>>> import numpy as np
>>> from numpy import linalg as LA
>>> np.set_printoptions(suppress=True, linewidth=140)
>>> Z = np.array([[-2, 3, -3, 0, -2],
...     [3, 3, 3, 1, -1],
...     [-1, 1, 0, 3, -3],
...     [1, -3, -3, 0, 2],
...     [-3, 2, -1, 1, -1]])
>>> rng = np.random.default_rng(11946)
>>> W0 = (rng.random((36, 5)) < 0.25) @ Z
>>> W0
array([[-3,  2, -1,  1, -1],
       [-4,  3, -1,  4, -4],
       [-1,  6,  2,  5, -5],
       [-1,  6,  2,  5, -5],
       [-1,  0, -6,  0,  0],
       [-2,  3, -3,  0, -2],
       [ 1, -3, -3,  0,  2],
       [-1,  1,  0,  3, -3],
       [ 1, -3, -3,  0,  2],
       [-3,  2, -1,  1, -1],
       [ 2,  3, -3,  1, -1],
       [ 1,  6,  0,  1, -3],
       [ 0,  0,  0,  0,  0],
       [ 2,  4,  3,  4, -4],
       [-1,  1,  0,  3, -3],
       [-1,  1,  0,  3, -3],
       [-3,  2, -1,  1, -1],
       [-1,  0, -6,  0,  0],
       [-1,  1,  0,  3, -3],
       [-3,  2, -1,  1, -1],
       [-2, -1, -4,  1,  1],
       [ 0,  0,  0,  0,  0],
       [-1,  0, -6,  0,  0],
       [ 1, -3, -3,  0,  2],
       [ 4,  0,  0,  1,  1],
       [-5,  5, -4,  1, -3],
       [-2,  3, -3,  0, -2],
       [ 0,  5,  2,  2, -2],
       [-4,  3, -1,  4, -4],
       [-3,  2, -1,  1, -1],
       [ 0,  0,  0,  0,  0],
       [-2,  3, -3,  0, -2],
       [-2,  3, -3,  0, -2],
       [-1,  6,  2,  5, -5],
       [ 0,  5,  2,  2, -2],
       [ 1, -3, -3,  0,  2]])
>>> # rows 2 and 3 are equal
>>> vec = np.array([4, 4, -1, 0, -3])
>>> y = W0 @ vec
>>> y
array([  0,   9,  33,  33,   2,  13, -11,   9, -11,   0,  26,  37,   0,  33,   9,   9,   0,   2,   9,   0, -11,   0,   2, -11,  13,  13,
        13,  24,   9,   0,   0,  13,  13,  33,  24, -11])
>>> np.round(LA.pinv(W0) @ W0, 3) + 0
array([[1., 0., 0., 0., 0.],
       [0., 1., 0., 0., 0.],
       [0., 0., 1., 0., 0.],
       [0., 0., 0., 1., 0.],
       [0., 0., 0., 0., 1.]])
>>> y = y + 0.3 * rng.normal(size=36)
>>> y.round(3)
array([ -0.027,   8.782,  33.597,  32.838,   1.939,  12.741, -11.128,   9.205, -11.11 ,  -0.062,  26.458,  37.336,  -0.106,  33.093,
         8.716,   9.625,  -0.204,   2.197,   9.129,  -0.423, -11.222,   0.042,   2.205, -11.068,  12.796,  12.847,  12.632,  23.914,
         9.05 ,   0.235,  -0.193,  13.459,  13.576,  33.07 ,  24.085, -10.538])
>>> b, *_ = LA.lstsq(W0, y)
>>> b.round(3)
array([ 4.067,  3.981, -1.031, -0.043, -3.114])
>>> np.round(W0.T @ (y - W0 @ b), 3) + 0
array([0., 0., 0., 0., 0.])
>>> b.round()
array([ 4.,  4., -1., -0., -3.])
>>> data = np.loadtxt("dump.csv", delimiter=",")
>>> data
array([[-0.6,  0.1, -0.7, -0.6, -0.7,  1.9, -1.4, -0.5, -0.1],
       [ 0.4,  2.3,  0. ,  0.4,  0.8,  0. ,  0. , -0.6,  2.5],
       [-0.8,  1. , -0.1,  0.7, -0.2, -1.4,  0.2,  0.1,  0.6],
       [ 1.1, -0.9, -0.2,  0. ,  0.1, -1.1,  0. ,  1.5,  0.6],
       [ 0.1,  0.1, -1.7, -0.3, -1. , -0.1, -0.9, -0.6, -0.1],
       [ 0. ,  0.6, -0.1,  0.3, -0.5,  1.6,  0.8, -0.1, -0.7],
       [-0.7, -0.5, -0.7,  0.1, -1.4, -0.4,  1. ,  2.4, -0.8],
       [ 2.6, -1. , -0.8, -0.2,  0.6,  1.9,  0.1, -1. ,  0. ],
       [-0.3, -0.4,  0.5, -1.1, -0.7, -2.3, -0.6,  0.4,  0.7],
       [-0.3, -0.2, -0.5,  1.3, -1.1, -1.3, -1.4, -0.6,  1.4],
       [ 0.2, -0.1,  0.5,  1. , -0.4,  0.8, -0.9, -1.2,  0. ],
       [ 0.7,  0.3,  0.6, -2.1, -1.2, -0.8, -0.7,  0. , -0.2],
       [-1.2, -0.7, -0.1, -0.9, -2.2,  0.5,  2.4, -0.1, -0.3],
       [ 1.6,  0.2,  0. ,  0.3,  0.1,  1. ,  1.9, -0.2,  0.1],
       [-2.1,  1.5,  0.7,  0.2,  0. ,  2.1, -1.6,  0.7,  0. ],
       [-0.2, -0.7,  0. ,  0.7, -1.4, -0.8, -0.3,  0.1,  0.3],
       [ 3. , -0.5, -0.4,  1. ,  0.3, -1.7,  0. ,  1.6, -0.1],
       [ 0.4, -0.4,  0. ,  0. , -0.3, -0.6,  0.3,  0.4, -0.9],
       [-0.3,  0.7, -0.8,  0. , -1.2, -0.6,  0.4, -1.1,  0.8],
       [-0.1, -0.6,  0. ,  0.6,  1.8,  0.3,  0.8,  0. ,  0.3],
       [-0.1, -0.6,  1.3,  0.6,  0.5, -0.6,  1. ,  1.2,  0.2],
       [ 3.3, -5.1,  1.2, -2.4,  0.6,  1.5,  2.1,  0. , -0.9],
       [ 0.6, -1.3,  0.5, -0.2, -1.5, -0.6, -0.4,  1. , -0.1],
       [-0.7,  0.5,  0.4,  1.6, -0.6, -0.5,  0.8, -1.6,  1.3],
       [-0.9, -0.2, -1.2,  0.4, -0.4,  0. , -1.9,  1.7, -1.2],
       [ 0.1, -0.6,  0.9,  0.3, -0.6,  0.1,  0.4, -1.2,  0.2],
       [ 1.7,  0.4, -1.3, -1.1,  0.1, -0.6, -1.7,  0.1, -0.8],
       [ 1.6, -0.5,  1.8,  0.2,  2.1,  0. ,  0. , -0.3,  1.1],
       [ 0.5, -1.1,  1. , -0.1, -1. , -0.7,  1.1,  1. , -2.4]])
>>> gram = np.cov(data, rowvar=False)
>>> np.argwhere(np.triu(np.abs(np.corrcoef(data.T)) > 0.8, 1))
array([], shape=(0, 2), dtype=int64)
>>> np.round(np.polyfit(data[:, 8], data[:, 4], 1), 3)
array([ 0.262, -0.338])
>>> np.round(LA.eigvalsh(gram)[::-1], 3)
array([3.045, 1.691, 1.409, 1.199, 0.839, 0.606, 0.468, 0.297, 0.188])
